In [1]: import numpy as np

In [2]: from numpy import linalg as LA

In [3]: np.set_printoptions(precision=1, suppress=True, linewidth=160)

In [4]: K = np.array([[3, 3], [0, 2]])

In [5]: K[-1] = K[0] + 4 * K[1]

In [6]: K
Out[6]: 
array([[ 3,  3],
       [ 3, 11]])

In [7]: low = LA.cholesky(K)

In [8]: print(low @ low.T)
[[ 3.  3.]
 [ 3. 11.]]

In [9]: low
Out[9]: 
array([[1.7, 0. ],
       [1.7, 2.8]])

In [10]: np.round(np.prod(np.diag(low)) ** 2, 1), round(LA.det(K), 1)
Out[10]: (np.float64(24.0), np.float64(24.0))

In [11]: m1 = np.load("layer13.npy")

In [12]: m1.round(1) + 0
Out[12]: 
array([[-0.5,  0.4, -1.1],
       [-0.7,  0.9, -2. ],
       [-1.4,  0.5, -1.3],
       [ 0.3, -0.1,  0.5],
       [-0.2, -2.4,  5. ],
       [ 0.9, -0.5,  0.8],
       [ 1.1, -0.1, -0.1],
       [-0.2,  0.1,  0. ],
       [-2.3, -0.2,  0.9],
       [-2.8,  0.1,  0. ],
       [-0.5, -0.4,  1. ],
       [-0.8, -0.8,  1.3],
       [ 0.9,  0.1, -0.4],
       [ 0.3, -0.7,  1.5],
       [ 0.5,  1. , -1.8],
       [ 0. ,  0. ,  0. ]])

In [13]: cen = m1 - m1.mean(axis=0)

In [14]: evecs = LA.svd(cen)[2][:2]

In [15]: Y = cen - cen @ evecs.T @ evecs

In [16]: round(float(LA.norm(Y) / LA.norm(cen)), 1)
Out[16]: 0.0

In [17]: print(np.diag(evecs.T @ evecs))
[1.  0.2 0.8]

In [18]: LA.norm(Y, axis=1).round(6).argmax()
Out[18]: np.int64(11)

In [19]: gram = np.cov(m1, rowvar=False)

In [20]: np.round(np.corrcoef(m1.T), 1) + 0
Out[20]: 
array([[ 1. , -0.1,  0. ],
       [-0.1,  1. , -1. ],
       [ 0. , -1. ,  1. ]])

In [21]: np.polyfit(m1[:, 1], m1[:, 0], 1)
Out[21]: array([-0.1, -0.4])

In [22]: np.argwhere(np.triu(np.abs(np.corrcoef(m1.T)) > 0.8, 1))
Out[22]: array([[1, 2]])

In [23]: Y = np.array([[1, 1], [2, 6]])

In [24]: A = np.kron(np.eye(2, dtype=int), Y)

In [25]: A
Out[25]: 
array([[1, 1, 0, 0],
       [2, 6, 0, 0],
       [0, 0, 1, 1],
       [0, 0, 2, 6]])

In [26]: x0 = np.array([2, 2, -1, -1])

In [27]: target = A @ x0

In [28]: print(target)
[ 4 16 -2 -8]

In [29]: LA.solve(A, target + A[:, 1])
Out[29]: array([ 2.,  3., -1., -1.])

In [30]: LA.solve(A, target)
Out[30]: array([ 2.,  2., -1., -1.])

In [31]: F = np.loadtxt("case16.csv", delimiter=",")

In [32]: F
Out[32]: 
array([[-0.3,  1.3,  0.1],
       [ 0.5, -0.2, -0.5],
       [ 0.1, -1. , -0.1],
       [ 0.2,  0.8, -0.2],
       [-0.8,  0.4,  0.8],
       [ 0.1,  0. , -0.1],
       [ 1.6,  0.2, -1.6],
       [-0.5,  0.3,  0.6],
       [ 0.3,  0.9, -0.3],
       [-1. ,  0.7,  1. ],
       [-0.7,  2. ,  0.8],
       [-0.2, -0.6,  0.1],
       [ 1.3, -0.4, -1.4]])

In [33]: C = F[[8, 6]].astype(float)

In [34]: for _ in range(6):
    ...:     labels = LA.norm(F[:, None] - C, axis=-1).argmin(axis=1)
    ...:     C = np.array([F[labels == j].mean(axis=0) for j in range(2)])
    ...: 

In [35]: print(labels)
[0 0 0 0 0 0 1 0 0 0 0 0 1]

In [36]: print(np.bincount(labels))
[11  2]

In [37]: C[1] - C[0]
Out[37]: array([ 1.7, -0.5, -1.7])

In [38]: x0 = np.array([-2, 1, 1])

In [39]: target = F @ x0

In [40]: print(np.round(LA.pinv(F) @ F, 1) + 0)
[[1. 0. 0.]
 [0. 1. 0.]
 [0. 0. 1.]]

In [41]: rng = np.random.default_rng(5183)

In [42]: target = target + 0.1 * rng.normal(size=13)

In [43]: print(target)
[ 1.9 -1.6 -1.5  0.3  2.8 -0.3 -4.7  1.8 -0.1  3.7  4.2 -0.5 -4.4]

In [44]: c, *_ = LA.lstsq(F, target)

In [45]: np.round(F.T @ (target - F @ c), 1) + 0
Out[45]: array([0., 0., 0.])

In [46]: [round(float(LA.norm(LA.solve(F.T @ F + lam * np.eye(3), F.T @ target))), 2) for lam in (0, 1, 10, 100)]
Out[46]: [2.36, 2.22, 1.48, 0.34]

In [47]: np.round(LA.norm(target - F @ c), 1)
Out[47]: np.float64(0.5)

In [48]: arr = np.load("dump.npy")

In [49]: arr
Out[49]: 
array([[ 2,  3,  4,  5,  6],
       [ 7,  8,  9, 10, 11],
       [12, 13, 14, 15, 16],
       [17, 18, 19, 20, 21],
       [22, 23, 24, 25, 26]])

In [50]: # rank 2

In [51]: Uu, sig, vt = LA.svd(arr)

In [52]: sig.round(1) + 0
Out[52]: array([78.7,  3.2,  0. ,  0. ,  0. ])

In [53]: np.argmax(sig[:-1] / (sig[1:] + 1e-6)) + 1
Out[53]: np.int64(2)

In [54]: Y = Uu[:, :2] @ np.diag(sig[:2]) @ vt[:2]

In [55]: LA.matrix_rank(arr, rtol=0.05)
Out[55]: np.int64(1)

In [56]: round(float(np.abs(arr - Y).max()), 1)
Out[56]: 0.0

In [57]: np.round(LA.norm(arr - Y) / LA.norm(arr), 1)
Out[57]: np.float64(0.0)

In [58]: Uu, sig, vt = LA.svd(arr, full_matrices=False)

In [59]: np.round(vt @ vt.T, 1) + 0
Out[59]: 
array([[1., 0., 0., 0., 0.],
       [0., 1., 0., 0., 0.],
       [0., 0., 1., 0., 0.],
       [0., 0., 0., 1., 0.],
       [0., 0., 0., 0., 1.]])

In [60]: print(sig.round(1) + 0)
[78.7  3.2  0.   0.   0. ]

In [61]: np.abs(Uu[:, 0]).round(6).argmax()
Out[61]: np.int64(4)

In [62]: rk = LA.matrix_rank(arr)

In [63]: rk
Out[63]: np.int64(2)

In [64]: ns = LA.svd(arr)[2][rk:].T

In [65]: [int(LA.matrix_rank(arr[:i])) for i in range(1, len(arr) + 1)]
Out[65]: [1, 2, 2, 2, 2]

In [66]: np.round(arr @ ns, 1) + 0
Out[66]: 
array([[0., 0., 0.],
       [0., 0., 0.],
       [0., 0., 0.],
       [0., 0., 0.],
       [0., 0., 0.]])

In [67]: [int(LA.matrix_rank(np.delete(arr, i, axis=0))) for i in range(5)]
Out[67]: [2, 2, 2, 2, 2]

In [68]: print(LA.matrix_rank(arr.T @ arr), LA.matrix_rank(arr @ arr.T))
2 2

In [69]: Y = arr / LA.norm(arr, axis=1, keepdims=True)

In [70]: gram = Y @ Y.T

In [71]: gram
Out[71]: 
array([[1., 1., 1., 1., 1.],
       [1., 1., 1., 1., 1.],
       [1., 1., 1., 1., 1.],
       [1., 1., 1., 1., 1.],
       [1., 1., 1., 1., 1.]])

In [72]: J = np.load("out0.npy")

In [73]: J
Out[73]: 
array([[-2.1,  0.5,  2.1,  0.1],
       [ 0.4,  0.5, -2.7, -1.2],
       [ 2.5, -1.2, -0.6,  0.9],
       [ 1.9, -1.4,  1.2,  1.5],
       [ 2.5, -1.2, -0.7,  0.9],
       [ 1. ,  0.2, -2.7, -0.9],
       [-2.5,  1.2,  0.7, -0.9],
       [ 2.4, -1.3,  0.1,  1.2],
       [-2. ,  0.5,  2.2,  0.2],
       [ 0.1, -0.8,  2.5,  1.4],
       [ 2.1, -1.4,  0.9,  1.4],
       [ 1. ,  0.2, -2.7, -0.9],
       [-1.9,  0.4,  2.3,  0.3],
       [-0.3, -0.6,  2.6,  1.2],
       [-2.5,  1.2,  0.7, -0.9],
       [ 2. , -0.5, -2.1, -0.1],
       [-1.4,  1.3, -1.7, -1.6],
       [ 1.5, -1.3,  1.6,  1.6],
       [ 0.6,  0.4, -2.7, -1.1],
       [ 1.3, -1.2,  1.8,  1.6],
       [-1.5,  0.1,  2.5,  0.6]])

In [74]: # null space of dimension 2

In [75]: cen = J - J.mean(axis=0)

In [76]: evecs = LA.svd(cen)[2][:2]

In [77]: Y = cen - cen @ evecs.T @ evecs

In [78]: np.round(Y.std(axis=0), 1) + 0
Out[78]: array([0., 0., 0., 0.])

In [79]: round(float(LA.norm(Y) / LA.norm(cen)), 1)
Out[79]: 0.0

In [80]: Y = np.c_[F[:, :2] @ np.array([[2, 2], [1, 2]]), np.array([9, -9, 7, -6, 1, -5, 6, 9, 7, -8, 8, -9, 7])]

In [81]: Y
Out[81]: 
array([[ 0.7,  2. ,  9. ],
       [ 0.8,  0.6, -9. ],
       [-0.8, -1.8,  7. ],
       [ 1.2,  2. , -6. ],
       [-1.2, -0.8,  1. ],
       [ 0.2,  0.2, -5. ],
       [ 3.4,  3.6,  6. ],
       [-0.7, -0.4,  9. ],
       [ 1.5,  2.4,  7. ],
       [-1.3, -0.6, -8. ],
       [ 0.6,  2.6,  8. ],
       [-1. , -1.6, -9. ],
       [ 2.2,  1.8,  7. ]])

In [82]: np.round(LA.lstsq(F, Y[:, 0])[0], 1) + 0
Out[82]: array([2., 1., 0.])

In [83]: print(np.round(LA.norm(Y - F @ LA.lstsq(F, Y)[0], axis=0), 1) + 0)
[ 0.   0.  23.9]

In [84]: print(LA.matrix_rank(Y))
3

In [85]: LA.norm(LA.qr(F)[0].T @ Y, axis=0) ** 2 / ((Y ** 2).sum(axis=0) + 1e-12)
Out[85]: array([1. , 1. , 0.2])

In [86]: cen = (Y - Y.mean(axis=0)) / Y.std(axis=0)

In [87]: np.argwhere(np.abs(cen) > 2)
Out[87]: array([[6, 0]])

In [88]: c = LA.lstsq(np.delete(cen, 2, axis=1), cen[:, 2])[0]

In [89]: c
Out[89]: array([-0.1,  0.5])

In [90]: np.round(J - J[0], 1) + 0
Out[90]: 
array([[ 0. ,  0. ,  0. ,  0. ],
       [ 2.5,  0. , -4.8, -1.3],
       [ 4.6, -1.7, -2.7,  0.8],
       [ 3.9, -1.9, -0.9,  1.4],
       [ 4.6, -1.7, -2.8,  0.8],
       [ 3. , -0.3, -4.8, -1. ],
       [-0.5,  0.7, -1.4, -1. ],
       [ 4.5, -1.9, -2. ,  1.1],
       [ 0. ,  0. ,  0. ,  0. ],
       [ 2.2, -1.3,  0.4,  1.3],
       [ 4.1, -1.9, -1.2,  1.3],
       [ 3. , -0.3, -4.8, -1. ],
       [ 0.2, -0.2,  0.2,  0.2],
       [ 1.8, -1.1,  0.5,  1.1],
       [-0.5,  0.7, -1.4, -1. ],
       [ 4.1, -1. , -4.3, -0.2],
       [ 0.6,  0.8, -3.8, -1.7],
       [ 3.6, -1.8, -0.5,  1.4],
       [ 2.7, -0.1, -4.8, -1.2],
       [ 3.3, -1.7, -0.3,  1.5],
       [ 0.5, -0.4,  0.4,  0.4]])

In [91]: round(LA.norm(J), 1)
Out[91]: np.float64(13.7)

In [92]: round(LA.norm(F, 2) / LA.norm(F), 1)
Out[92]: np.float64(0.8)

In [93]: round(np.log10(LA.cond(F)))
Out[93]: 1

In [94]: LA.matrix_rank(F, rtol=0.1)
Out[94]: np.int64(2)

In [95]: [round(float(x), 1) for x in LA.svd(F, compute_uv=False)[:3]]
Out[95]: [4.1, 2.7, 0.2]

In [96]: W0 = np.load("arr.npy")

In [97]: W0
Out[97]: 
array([[ 0., -1.,  0.],
       [-1.,  0.,  0.],
       [ 0.,  0.,  0.]])

In [98]: t3 = np.stack([W0, -3 * W0, W0[::-1]])

In [99]: LA.norm(t3, axis=(1, 2))
Out[99]: array([1.4, 4.2, 1.4])

In [100]: print((t3 @ W0.T).shape)
(3, 3, 3)

In [101]: LA.det(t3)
Out[101]: array([0., 0., 0.])

In [102]: LA.matrix_rank(t3.reshape(3, -1))
Out[102]: np.int64(2)

In [103]: t3.shape
Out[103]: (3, 3, 3)

In [104]: t3.sum(axis=0)
Out[104]: 
array([[ 0.,  2.,  0.],
       [ 1.,  0.,  0.],
       [ 0., -1.,  0.]])

In [105]: np.einsum("bij,cij->bc", t3, t3)
Out[105]: 
array([[ 2., -6.,  1.],
       [-6., 18., -3.],
       [ 1., -3.,  2.]])

In [106]: LA.matrix_rank(t3)
Out[106]: array([2, 2, 2])
